% ipython --no-banner

In [1]: import numpy as np

In [2]: from numpy import linalg as LA

In [3]: np.set_printoptions(precision=3, suppress=True, linewidth=100, floatmode="fixed")

In [4]: rd = lambda a: np.round(a, 3) + 0

In [5]: F = np.array([[59.0, -31.0, 21.0, 10.0],
   ...:     [63.0, -31.0, 21.0, 14.0],
   ...:     [9.0, -1.0, -1.0, 6.0],
   ...:     [-135.0, 71.0, -45.0, -22.0]])

In [6]: F
Out[6]: 
array([[  59.000,  -31.000,   21.000,   10.000],
       [  63.000,  -31.000,   21.000,   14.000],
       [   9.000,   -1.000,   -1.000,    6.000],
       [-135.000,   71.000,  -45.000,  -22.000]])

In [7]: other = np.array([[0, 2, 1], [-2, 2, 0], [2, -1, 0], [1, 0, -1]])

In [8]: np.einsum("ij->j", F)
Out[8]: array([-4.000,  8.000, -4.000,  8.000])

In [9]: np.vstack([F, other.T]).shape
Out[9]: (7, 4)

In [10]: np.einsum("ik,kj->ji", F, other)
Out[10]: 
array([[ 114.000,  118.000,    6.000, -254.000],
       [  35.000,   43.000,   17.000,  -83.000],
       [  49.000,   49.000,    3.000, -113.000]])

In [11]: np.einsum("ik,kj->ij", F, other)
Out[11]: 
array([[ 114.000,   35.000,   49.000],
       [ 118.000,   43.000,   49.000],
       [   6.000,   17.000,    3.000],
       [-254.000,  -83.000, -113.000]])

In [12]: rd(LA.matrix_power(F, 2))
Out[12]: 
array([[ 367.000, -179.000,  117.000,   62.000],
       [  63.000,  -19.000,   21.000,   14.000],
       [-351.000,  179.000, -101.000,  -62.000],
       [-927.000,  467.000, -309.000, -142.000]])

In [13]: np.allclose(F @ F.T, F.T @ F)
Out[13]: False

In [14]: rd(np.abs(LA.eigvals(F)).max())
Out[14]: np.float64(8.0)

In [15]: (F - F.T) / 2
Out[15]: 
array([[  0.000, -47.000,   6.000,  72.500],
       [ 47.000,   0.000,  11.000, -28.500],
       [ -6.000, -11.000,   0.000,  25.500],
       [-72.500,  28.500, -25.500,   0.000]])

In [16]: rd(LA.det(F))
Out[16]: np.float64(384.0)

In [17]: LA.determinant(F)
Traceback (most recent call last):
  Cell In[17], line 1
    LA.determinant(F)
AttributeError: module 'numpy.linalg' has no attribute 'determinant'


In [18]: np.allclose(F, F.T)
Out[18]: False

In [19]: q, _ = LA.qr(np.array([[1.0, -1.0, -0.3, -0.2, -0.6],
    ...:     [-1.3, -1.2, 0.3, -0.3, -0.9],
    ...:     [-1.1, 0.2, 1.3, -0.8, 1.3],
    ...:     [-0.1, 0.9, -1.1, -0.4, -0.4],
    ...:     [2.3, -1.5, 0.9, 1.4, 1.9]]))

In [20]: evals = np.array([3, 2, 1, -2, -3])

In [21]: W0 = q @ np.diag(evals) @ q.T

In [22]: rd(W0)
Out[22]: 
array([[-0.713,  0.637, -1.223,  0.038,  1.391],
       [ 0.637,  1.544,  0.357, -1.106, -0.977],
       [-1.223,  0.357,  0.167, -1.170, -0.672],
       [ 0.038, -1.106, -1.170, -1.458, -1.395],
       [ 1.391, -0.977, -0.672, -1.395,  1.461]])

In [23]: # equal to its transpose

In [24]: Uu, s, vt = LA.svd(W0, full_matrices=False)

In [25]: np.allclose(Uu * s @ vt, W0)
Out[25]: True

In [26]: rd(vt @ vt.T)
Out[26]: 
array([[1.000, 0.000, 0.000, 0.000, 0.000],
       [0.000, 1.000, 0.000, 0.000, 0.000],
       [0.000, 0.000, 1.000, 0.000, 0.000],
       [0.000, 0.000, 0.000, 1.000, 0.000],
       [0.000, 0.000, 0.000, 0.000, 1.000]])

In [27]: rd(s)
Out[27]: array([3.000, 3.000, 2.000, 2.000, 1.000])

In [28]: rd(np.sqrt((s ** 2).sum())), rd(LA.norm(W0))
Out[28]: (np.float64(5.196), np.float64(5.196))
